% python3 -q
>>> import numpy as np
>>> import numpy.linalg as la
>>> np.set_printoptions(precision=2, suppress=True, linewidth=160)
>>> A = np.array([[-5, 3, 2], [3, -5, 3], [2, 3, -5]])
>>> ev, vecs = la.eig(A)
>>> np.sort(la.eigvals(la.inv(A)))
array([-0.14, -0.12,  2.79])
>>> np.sort(la.eigvals(A @ A))
array([ 0.13, 49.  , 69.87])
>>> ev
array([ 0.36, -7.  , -8.36])
>>> [round(float(la.det(A[:i, :i])), 2) + 0 for i in range(1, 4)]
[-5.0, 16.0, 21.0]
>>> np.all(la.eigvalsh(A) > 0)
np.False_
>>> feats = np.load("w.npy")
>>> feats
array([[2., 1., 0.],
       [0., 2., 1.],
       [0., 0., 2.]])
>>> np.abs(feats).max()
np.float64(2.0)
>>> np.unravel_index(np.abs(feats).argmax(), feats.shape)
(np.int64(0), np.int64(0))
>>> print(feats.sum(axis=0))
[2. 3. 3.]
>>> feats.sum(axis=1)
array([3., 3., 2.])
>>> np.diff(feats, axis=0)
array([[-2.,  1.,  1.],
       [ 0., -2.,  1.]])
>>> arr = np.loadtxt("a.csv", delimiter=",")
>>> print(arr)
[[ -0.18 -59.83  41.9  -59.26  41.07  40.19  18.64]
 [ -0.84 -59.5   39.58 -58.49  40.01  38.91  20.87]
 [  1.16 -62.88  39.82 -59.88  39.71  39.68  21.37]
 [  0.37 -60.37  39.57 -60.46  42.    40.67  19.75]
 [  1.85 -59.88  40.3  -58.32  41.96  39.22  18.92]
 [  0.41 -62.58  39.51 -61.27  39.25  39.22  19.18]
 [  1.53 -59.6   42.11 -59.13  40.32  37.94  19.63]
 [  0.44 -61.13  39.75 -59.7   40.64  39.86  19.22]
 [  0.26 -59.34  40.61 -60.03  39.16  40.86  19.59]
 [ -0.1  -58.17  39.61 -60.29  39.32  40.93  19.33]
 [ -0.81 -61.4   39.99 -58.24  41.87  40.16  18.9 ]
 [ -0.44 -60.05  39.06 -59.82  41.78  38.9   21.72]
 [  0.77 -62.14  39.03 -60.4   40.95  39.42  18.39]
 [ -1.99 -60.69  39.82 -59.71  40.62  41.05  20.38]
 [  1.42 -60.4   41.1  -59.38  40.56  40.89  19.99]
 [ -1.77 -60.93  37.92 -61.39  40.5   40.39  20.41]
 [  1.1  -58.79  40.89 -59.89  39.33  38.39  18.96]
 [  0.45 -59.01  39.82 -59.35  39.05  38.48  19.91]
 [  1.61 -59.07  42.03 -61.23  39.19  42.25  20.27]
 [ -0.51 -60.77  40.81 -60.31  40.12  38.81  20.78]
 [  0.33 -59.44  41.25 -61.54  38.72  39.34  19.52]
 [  0.2  -58.87  39.93 -60.41  39.51  40.13  19.09]
 [ -1.65 -58.73  42.07 -58.77  37.62  42.44  21.63]
 [  0.87 -58.61  38.49 -57.74  42.13  40.58  18.34]
 [ -1.37 -59.58  40.84 -59.38  40.37  37.34  19.77]
 [ -0.93 -60.42  39.76 -58.92  39.67  38.61  19.03]
 [  0.99 -60.12  40.75 -59.98  40.91  39.73  20.99]]
>>> ev, vecs = la.eigh(A)
>>> x = np.array([-2, 2, -2])
>>> (np.sign(vecs[:, -1].round(6)) == np.sign(vecs[0, -1].round(6))).astype(int)
array([1, 1, 1])
>>> print(x @ A @ x)
-92
>>> vecs * np.maximum(ev, 0) @ vecs.T
array([[0.11, 0.12, 0.11],
       [0.12, 0.14, 0.12],
       [0.11, 0.12, 0.11]])
>>> la.eigvalsh(A[1:, 1:])
array([-8., -2.])
>>> round(float(la.norm(arr, 2) / la.norm(arr)), 2)
1.0
>>> la.cond(arr) > 100
np.True_
>>> X = np.load("layer14.npy")
>>> X
array([[  9,  -4,   1],
       [  4, -16,   7],
       [  0,   6, -18]])
>>> B = np.array([[1, 5], [2, 5]])
>>> Z = np.kron(B, X)
>>> print(round(float(la.norm(Z, 2)), 2), round(la.norm(B, 2) * la.norm(X, 2), 2))
178.7 178.7
>>> Z
array([[  9,  -4,   1,  45, -20,   5],
       [  4, -16,   7,  20, -80,  35],
       [  0,   6, -18,   0,  30, -90],
       [ 18,  -8,   2,  45, -20,   5],
       [  8, -32,  14,  20, -80,  35],
       [  0,  12, -36,   0,  30, -90]])
>>> P = np.triu(np.array([[2, -1, -2], [1, -2, 1], [2, 0, 0]]), 1) + np.eye(3)
>>> B = P @ X @ la.inv(P)
>>> print(np.poly(B))
[    1.    25.   -44. -1950.]
>>> print(P @ X - X @ P)
[[-4. 13. 51.]
 [ 0. 10.  6.]
 [ 0.  0. -6.]]
>>> x = np.array([3, 2, 1])
>>> rhs = X @ x
>>> rhs
array([ 20, -13,  -6])
>>> np.round(la.solve(X.T, X[1]), 2) + 0
array([0., 1., 0.])
>>> print(la.solve(X, 3 * rhs))
[9. 6. 3.]
>>> f = np.array([1, 0, -4])
>>> B = X + np.outer(f, np.eye(3)[1])
>>> la.matrix_rank(la.inv(B) - la.inv(X), tol=1e-8)
np.int64(1)
>>> print(np.round(la.det(B) / la.det(X), 2), np.round(1 + la.solve(X, f)[1], 2))
1.16 1.16
>>> ev, vecs = la.eigh(A)
>>> print(np.round(vecs.T @ vecs, 2) + 0)
[[1. 0. 0.]
 [0. 1. 0.]
 [0. 0. 1.]]
>>> la.eigvalsh(A @ A)
array([ 0.13, 49.  , 69.87])
>>> ev
array([-8.36, -7.  ,  0.36])
>>> ev.sum(), np.trace(A)
(np.float64(-15.0), np.int64(-15))
>>> print(np.unique(ev.round(6) + 0, return_counts=True)[1])
[1 1 1]
>>> la.svd(A, compute_uv=False)
array([8.36, 7.  , 0.36])
>>> print(np.abs(vecs[:, -1]).round(6).argmax())
1
>>> (ev > 1e-8).sum(), (ev < -1e-8).sum()
(np.int64(1), np.int64(2))
>>> f = np.array([-3, -5, -8, 4, -6, 5])
>>> m1 = f[np.abs(np.subtract.outer(np.arange(6), np.arange(6)))]
>>> m1
array([[-3, -5, -8,  4, -6,  5],
       [-5, -3, -5, -8,  4, -6],
       [-8, -5, -3, -5, -8,  4],
       [ 4, -8, -5, -3, -5, -8],
       [-6,  4, -8, -5, -3, -5],
       [ 5, -6,  4, -8, -5, -3]])
>>> theta = np.radians(90)
>>> R = np.eye(6)
>>> R[2, 2] = R[1, 1] = np.cos(theta)
>>> R[2, 1], R[1, 2] = -np.sin(theta), np.sin(theta)
>>> R.round(2) + 0
array([[ 1.,  0.,  0.,  0.,  0.,  0.],
       [ 0.,  0.,  1.,  0.,  0.,  0.],
       [ 0., -1.,  0.,  0.,  0.,  0.],
       [ 0.,  0.,  0.,  1.,  0.,  0.],
       [ 0.,  0.,  0.,  0.,  1.,  0.],
       [ 0.,  0.,  0.,  0.,  0.,  1.]])
>>> B = m1 @ R.T
>>> round(float(la.det(R)), 2), np.trace(R)
(1.0, np.float64(4.0))
>>> np.abs(B - m1).max(axis=0)
array([ 0., 12., 13.,  0.,  0.,  0.])
>>> w1 = np.array([[-1, -2, 2, -1],
...     [-1, 0, 1, 2],
...     [1, 2, 1, -2],
...     [-2, 2, 2, 0],
...     [-2, -2, 1, 1],
...     [2, 0, 2, 1]])
>>> c = np.array([0, 3, 2, 3])
>>> H = np.maximum(m1 @ w1 + c, 0)
>>> la.matrix_rank(H)
np.int64(3)
>>> H
array([[14, 13,  0, 11],
       [ 0,  0,  0, 10],
       [44, 19,  0,  3],
       [ 0,  0,  0,  0],
       [ 0,  0,  0, 25],
       [25,  0,  0,  0]])
>>> Z = np.array([[-2, -1], [1, 2], [-2, 2], [1, -1]])
>>> w1 @ Z
array([[-5,  2],
       [ 2,  1],
       [-4,  7],
       [ 2, 10],
       [ 1, -1],
       [-7,  1]])
>>> print((H @ Z).round(6).argmax(axis=1))
[1 0 1 0 0 1]
